$ ipython --no-banner

In [1]: import numpy as np

In [2]: from numpy import linalg as LA

In [3]: np.set_printoptions(precision=2, suppress=True, linewidth=120)

In [4]: J = np.load("x.npy")

In [5]: J
Out[5]: 
array([[  2,  -2,   2,   0,  -3,  -3,   1,  -2,   3,   1],
       [  0,  -7,   6,   1,   3,   4,   1,  -1,  -6,  -5],
       [  0,   0,   0,   0,   0,   0,   0,   0,   0,   0],
       [  0,  -1,   0,  -1,   2,   0,  -4,   0,   3,  -3],
       [ -3,  -1,   3,  -1,   3,   4,   1,   1,   0,  -1],
       [ -1,   0,   5,  -4,  -4,  -1,   0,  -6,   9,   4],
       [  1,  -3,   3,   1,   2,   1,  -2,  -4,   1,   1],
       [ -3,  -1,   4,  -3,  -4,   0,   3,  -2,   5,   9],
       [ -2,   0,   1,   0,   4,   4,  -6,  -1,   1,   1],
       [ -3,  -1,   3,  -1,   3,   4,   1,   1,   0,  -1],
       [  1,   2,   4,  -2,  -7,   5,   0,  -3,   1,   0],
       [ -3,  -2,   2,   0,   1,   1,   0,   3,   0,   0],
       [ -1,   2,   1,  -2,   1,   3,  -2,  -1,   3,   0],
       [  0,  -5,   3,   3,  -4,  -2,   3,   0,  -1,   1],
       [  1,  -4,   1,   0,  -2,  -4,  -2,   1,   4,   1],
       [  2,  -3,   2,  -1,  -1,  -3,  -3,  -2,   6,  -2],
       [  1,  -2,   2,   0,  -2,  -1,   3,  -1,   1,   3],
       [  0,   0,   0,   0,   0,   0,   0,   0,   0,   0],
       [ -2,  -5,   5,  -1,  -1,   4,   5,   4,  -5,   0],
       [ -1,   0,   0,  -2,   1,   0,  -7,   1,   6,  -2],
       [  1,  -3,   0,   3,   3,  -1,  -3,  -2,  -3,  -2],
       [ -4,  -2,   2,   0,   2,   3,   2,   4,  -2,   2],
       [ -1,  -6,   2,   4,   5,   0,   0,   0,  -6,  -3],
       [  1,   0,   0,   4,  -2,   1,  -1,   2,  -3,  -4],
       [  1,   1,  -2,   5,   0,   3,  -6,   1,  -4,   0],
       [  2,  -3,   0,   3,   2,  -3,  -5,  -3,  -1,  -4],
       [  4,  -2,   0,   6,  -2,   0,  -2,  -2,  -4,   0],
       [  1,  -2,   2,   0,  -2,  -1,   3,  -1,   1,   3],
       [ -1, -10,   3,   4,   4,  -2,   0,   2,  -4,   0],
       [  3,   0,  -2,   6,   0,   1,  -5,  -1,  -5,  -3],
       [  2,  -6,  -1,   4,   4,  -4,  -5,  -1,  -3,  -5],
       [  1,  -4,   2,   2,   0,  -2,  -3,  -2,   1,   2],
       [  5,  -5,  -1,   7,  -1,  -3,  -4,  -1,  -4,  -3],
       [  1,  -2,   2,   4,  -3,   2,   4,   2,  -4,   1],
       [  1,  -6,   3,   0,   2,   2,  -5,   0,  -2,  -4],
       [  0,  -5,   4,   1,  -1,  -2,   4,   0,   0,   0]])

In [6]: # row 9 repeats row 4

In [7]: hat = J @ LA.solve(J.T @ J, J.T)

In [8]: np.round(LA.eigvalsh(hat), 2) + 0
Out[8]: 
array([0., 0., 0., 0., 0., 0., 0., 0., 0., 0., 0., 0., 0., 0., 0., 0., 0., 0., 0., 0., 0., 0., 0., 0., 0., 0., 1., 1.,
       1., 1., 1., 1., 1., 1., 1., 1.])

In [9]: np.round(hat @ J[:, 4], 2) + 0
Out[9]: 
array([-3.,  3.,  0.,  2.,  3., -4.,  2., -4.,  4.,  3., -7.,  1.,  1., -4., -2., -1., -2.,  0., -1.,  1.,  3.,  2.,
        5., -2.,  0.,  2., -2., -2.,  4.,  0.,  4.,  0., -1., -3.,  2., -1.])

In [10]: LA.matrix_rank(np.eye(36) - hat)
Out[10]: np.int64(26)

In [11]: np.allclose(hat @ hat, hat)
Out[11]: True

In [12]: Xs = J - J.mean(axis=0)

In [13]: V = LA.svd(Xs)[2][:9]

In [14]: B = Xs - Xs @ V.T @ V

In [15]: (Xs @ V.T).std(axis=0)
Out[15]: array([5.12, 3.98, 3.31, 2.87, 1.99, 1.73, 1.26, 0.66, 0.56])

In [16]: np.round(np.cov(Xs @ V.T, rowvar=False), 2) + 0
Out[16]: 
array([[26.91,  0.  ,  0.  ,  0.  ,  0.  ,  0.  ,  0.  ,  0.  ,  0.  ],
       [ 0.  , 16.26,  0.  ,  0.  ,  0.  ,  0.  ,  0.  ,  0.  ,  0.  ],
       [ 0.  ,  0.  , 11.26,  0.  ,  0.  ,  0.  ,  0.  ,  0.  ,  0.  ],
       [ 0.  ,  0.  ,  0.  ,  8.47,  0.  ,  0.  ,  0.  ,  0.  ,  0.  ],
       [ 0.  ,  0.  ,  0.  ,  0.  ,  4.09,  0.  ,  0.  ,  0.  ,  0.  ],
       [ 0.  ,  0.  ,  0.  ,  0.  ,  0.  ,  3.07,  0.  ,  0.  ,  0.  ],
       [ 0.  ,  0.  ,  0.  ,  0.  ,  0.  ,  0.  ,  1.63,  0.  ,  0.  ],
       [ 0.  ,  0.  ,  0.  ,  0.  ,  0.  ,  0.  ,  0.  ,  0.45,  0.  ],
       [ 0.  ,  0.  ,  0.  ,  0.  ,  0.  ,  0.  ,  0.  ,  0.  ,  0.32]])

In [17]: LA.norm(B, axis=1).round(6).argmax()
Out[17]: np.int64(13)

In [18]: np.diag(V.T @ V)
Out[18]: array([0.95, 0.8 , 0.55, 1.  , 0.97, 0.86, 0.97, 0.94, 0.96, 0.99])
